$ python -q
>>> import numpy as np
>>> import numpy.linalg as la
>>> np.set_printoptions(suppress=True, linewidth=100)
>>> rnd = lambda a: np.round(a, 2) + 0
>>> K = np.load("case17.npy")
>>> print(K)
[[5 0 0]
 [4 3 0]
 [0 7 6]]
>>> print(rnd(la.det(K)))
90.0
>>> print(rnd(np.sort(np.abs(la.eigvals(K)))))
[3. 5. 6.]
>>> K.inv()
Traceback (most recent call last):
  File "<python-input-8>", line 1, in <module>
    K.inv()
    ^^^^^
AttributeError: 'numpy.ndarray' object has no attribute 'inv'
>>> print((K + K.T) / 2)
[[5.  2.  0. ]
 [2.  3.  3.5]
 [0.  3.5 6. ]]
>>> t3 = np.stack([K, 4 * K, K[::-1]])
>>> print(la.matrix_rank(t3))
[3 3 3]
>>> print(rnd(la.norm(t3, axis=(1, 2))))
[11.62 46.48 11.62]
>>> q = K.astype(float).copy()
>>> for j in range(3):
...     q[:, j] -= q[:, :j] @ (q[:, :j].T @ q[:, j])
...     q[:, j] /= la.norm(q[:, j])
... 
>>> print(rnd(q.T @ K))
[[6.4  1.87 0.  ]
 [0.   7.38 5.69]
 [0.   0.   1.9 ]]
>>> P = np.triu(np.array([[7, 2, 7], [5, 7, 4], [8, 2, 3]]), 1) + np.eye(3)
>>> M2 = P @ K @ la.inv(P)
>>> print(np.trace(M2), np.trace(K))
14.0 14
>>> M2 = np.array([[1, 1, -2, 4], [5, 2, -6, 7], [3, 9, 9, 9], [-5, 6, 7, 5]])
>>> mat = np.triu(M2)
>>> print(mat)
[[ 1  1 -2  4]
 [ 0  2 -6  7]
 [ 0  0  9  9]
 [ 0  0  0  5]]
>>> P = np.triu(np.array([[1, -1, 3, 3], [0, 3, -2, -2], [-3, -1, 1, -3], [1, -2, -2, 1]]), 1) + np.eye(4)
>>> M2 = P @ mat @ la.inv(P)
>>> print(M2)
[[  1.   0.  28. 120.]
 [  0.   2. -20. -77.]
 [  0.   0.   9.  21.]
 [  0.   0.   0.   5.]]
>>> print(la.matrix_rank(M2))
4
>>> print(P @ mat - mat @ P)
[[  0.  -1.  32.  28.]
 [  0.   0. -14. -42.]
 [  0.   0.   0.  12.]
 [  0.   0.   0.   0.]]
>>> print(np.poly(M2))
[   1.  -17.   89. -163.   90.]
>>> print(rnd(la.det(M2)))
90.0
>>> rng = np.random.default_rng(4998)
>>> th = rng.uniform(0, 2 * np.pi, 17)
>>> q, _ = la.qr(np.array([[-0.6, -0.7], [-0.1, 0.1], [-0.1, -1.4]]))
>>> F = 3 * np.c_[np.cos(th), np.sin(th)] @ q.T
>>> print(rnd(F))
[[-2.82 -0.39 -0.94]
 [-0.41  0.42 -2.94]
 [ 0.55  0.59 -2.89]
 [-2.8  -0.69  0.83]
 [ 0.19 -0.46  2.96]
 [-1.21  0.23 -2.74]
 [ 0.4   0.57 -2.92]
 [ 0.31  0.56 -2.93]
 [ 0.75  0.63 -2.84]
 [-1.22  0.22 -2.73]
 [-1.95 -0.74  2.15]
 [-0.38 -0.57  2.92]
 [ 2.93  0.5   0.44]
 [-2.34 -0.14 -1.88]
 [-2.69 -0.71  1.11]
 [-2.53 -0.73  1.43]
 [ 2.92  0.62 -0.33]]
>>> Ac = F - F.mean(axis=0)
>>> vecs = la.svd(Ac)[2][:2]
>>> M2 = Ac - Ac @ vecs.T @ vecs
>>> print(la.norm(M2, axis=1).round(6).argmax())
0
>>> print(rnd(np.diag(vecs.T @ vecs)))
[0.96 0.06 0.97]
>>> print(rnd(M2.std(axis=0)))
[0. 0. 0.]
>>> C2 = np.cov(F, rowvar=False)
>>> print(rnd(C2))
[[ 3.37  0.77 -0.69]
 [ 0.77  0.32 -0.98]
 [-0.69 -0.98  5.01]]
>>> print(np.argsort(-F.std(axis=0).round(6), kind="stable"))
[2 0 1]
>>> print(rnd(F.std(axis=0)))
[1.78 0.55 2.17]
>>> print(rnd(np.corrcoef(F[:, 1], F[:, 2])[0, 1]))
-0.78
>>> print(rnd(la.eigvalsh(C2)[::-1]))
[5.54 3.16 0.  ]
>>> rank = la.matrix_rank(F)
>>> print(rank)
2
>>> N = la.svd(F)[2][rank:].T
>>> print(N.shape)
(3, 1)
>>> print([int(la.matrix_rank(np.delete(F, i, axis=0))) for i in range(17)])
[2, 2, 2, 2, 2, 2, 2, 2, 2, 2, 2, 2, 2, 2, 2, 2, 2]
>>> print(la.matrix_rank(F.T @ F), la.matrix_rank(F @ F.T))
2 2
>>> print(rnd(F @ N))
[[0.]
 [0.]
 [0.]
 [0.]
 [0.]
 [0.]
 [0.]
 [0.]
 [0.]
 [0.]
 [0.]
 [0.]
 [0.]
 [0.]
 [0.]
 [0.]
 [0.]]
>>> print(rnd(N @ N.T))
[[ 0.04 -0.18 -0.03]
 [-0.18  0.94  0.16]
 [-0.03  0.16  0.03]]
>>> M2 = np.array([[1, -4], [-5, 2]])
>>> M = np.triu(M2)
>>> print(M)
[[ 1 -4]
 [ 0  2]]
>>> print(la.matrix_power(M - np.diag(np.diag(M)), 2))
[[0 0]
 [0 0]]
>>> print(rnd(np.sort(la.eigvals(M))))
[1. 2.]
>>> M2 = np.array([[2, -2], [0, 1]])
>>> print(np.vstack([M, M2.T]).shape)
(4, 2)
>>> print(M @ M2)
[[ 2 -6]
 [ 0  2]]
>>> print(la.matrix_rank(M @ M2))
2
>>> ev, vecs = la.eig(M)
>>> print(rnd(np.sort(la.eigvals(la.inv(M)))))
[0.5 1. ]
>>> print(np.prod(ev))
2.0
>>> print(M @ vecs[:, 0] - ev[0] * vecs[:, 0])
[0. 0.]
>>> print(rnd(np.sort(la.eigvals(M @ M))))
[1. 4.]
>>> U, s, Vt = la.svd(M)
>>> print(rnd(s))
[4.56 0.44]
>>> print(np.argmax(s[:-1] / (s[1:] + 1e-6)) + 1)
1
>>> M2 = U[:, :1] @ np.diag(s[:1]) @ Vt[:1]
>>> print(la.matrix_rank(M, rtol=0.05))
2
>>> print(rnd(M2))
[[ 0.82 -4.04]
 [-0.39  1.92]]
>>> print(rnd(la.norm(M - M2) / la.norm(M)))
0.1
>>> J = np.load("test5.npy")
>>> print(J)
[[0. 0. 1.]
 [0. 0. 3.]
 [1. 3. 0.]]
>>> th = np.radians(72)
>>> Rm = np.eye(3)
>>> Rm[2, 2] = Rm[1, 1] = np.cos(th)
>>> Rm[2, 1], Rm[1, 2] = -np.sin(th), np.sin(th)
>>> print(rnd(Rm))
[[ 1.    0.    0.  ]
 [ 0.    0.31  0.95]
 [ 0.   -0.95  0.31]]
>>> M2 = J @ Rm.T
>>> print(np.allclose(J @ J.T, M2 @ M2.T))
True
>>> E = np.loadtxt("data.csv", delimiter=",")
>>> print(E)
[[-3. -2. -1.]
 [ 0.  1.  2.]
 [ 3.  4.  5.]]
>>> print(la.matrix_rank(E, rtol=0.1))
2
>>> print(np.argsort(-la.norm(E, axis=0).round(6), kind="stable")[:3])
[2 1 0]
>>> U, s, Vt = la.svd(E)
>>> print(np.argmax(s[:-1] / (s[1:] + 1e-6)) + 1)
2
>>> M2 = U[:, :2] @ np.diag(s[:2]) @ Vt[:2]
>>> print(la.matrix_rank(E, rtol=0.05))
2
>>> print(rnd(np.abs(E - M2).max()))
0.0
>>> print(rnd(M2))
[[-3. -2. -1.]
 [ 0.  1.  2.]
 [ 3.  4.  5.]]
>>> U, s, Vt = la.svd(E)
>>> vecs = Vt[:(s > 1e-8).sum()]
>>> vec = E[0] + -1 * E[2] + rng.integers(2) * np.eye(3)[2]
>>> print(vec)
[-6. -6. -5.]
>>> print(la.matrix_rank(np.vstack([E, vec])))
3
>>> print(rnd(np.diag(vecs.T @ vecs)))
[0.83 0.33 0.83]
>>> t3 = np.stack([E, -1 * E, E[::-1]])
>>> print(rnd(la.norm(t3, axis=(1, 2))))
[8.31 8.31 8.31]
>>> print(np.einsum("bij,cij->bc", t3, t3))
[[ 69. -69. -39.]
 [-69.  69.  39.]
 [-39.  39.  69.]]
>>> print(rnd(la.det(t3)))
[0. 0. 0.]
>>> print(la.matrix_rank(t3.reshape(3, -1)))
2
>>> print(t3.sum(axis=0))
[[ 3.  4.  5.]
 [ 0.  1.  2.]
 [-3. -2. -1.]]
>>> X = np.array([[3, 1, 2, 2], [3, 1, 2, 2], [1, 0, 1, 0], [3, 0, 0, 0]])
>>> U, s, Vt = la.svd(X)
>>> print(rnd(s))
[6.52 1.99 0.73 0.  ]
>>> print(np.argmax(s[:-1] / (s[1:] + 1e-6)) + 1)
3
>>> M2 = U[:, :3] @ np.diag(s[:3]) @ Vt[:3]
>>> print(rnd(M2))
[[3. 1. 2. 2.]
 [3. 1. 2. 2.]
 [1. 0. 1. 0.]
 [3. 0. 0. 0.]]
>>> print(rnd(la.norm(X - M2, 2)), rnd(s[3]))
0.0 0.0
>>> print(rnd(la.norm(X - M2) / la.norm(X)))
0.0
>>> print(la.matrix_rank(M2))
3
>>> print(rnd(np.abs(X - M2).max()))
0.0
>>> P = np.triu(np.array([[1, 2, 1, 0], [1, 1, 0, 0], [3, 3, 1, 0], [0, 0, 1, 3]]), 1) + np.eye(4)
>>> M2 = P @ X @ la.inv(P)
>>> print(M2)
[[ 10. -17.  -3.   6.]
 [  3.  -5.  -1.   2.]
 [  1.  -2.   0.   0.]
 [  3.  -6.  -3.   0.]]
>>> print(la.matrix_rank(M2))
3
>>> print(P @ X - X @ P)
[[ 7. -4.  2.  4.]
 [ 0. -6. -3.  0.]
 [ 0. -2. -1.  0.]
 [ 0. -6. -3.  0.]]
>>> feats = np.loadtxt("arr.csv", delimiter=",")
>>> print(feats)
[[ 0.  0.  0.]
 [ 0.  0.  0.]
 [ 0. -1.  0.]
 [ 3.  1.  0.]]
>>> M2 = np.array([[-5, -8, 4], [2, 2, 8], [9, -2, 9]])
>>> print(la.matrix_rank(np.vstack([feats, M2.T])))
3
>>> print(M2.T @ feats.T)
[[  0.   0.  -2. -13.]
 [  0.   0.  -2. -22.]
 [  0.   0.  -8.  20.]]
>>> print(np.einsum("ik,kj->ji", feats, M2))
[[  0.   0.  -2. -13.]
 [  0.   0.  -2. -22.]
 [  0.   0.  -8.  20.]]
>>> print(np.einsum("ij,ij->i", feats, feats))
[ 0.  0.  1. 10.]
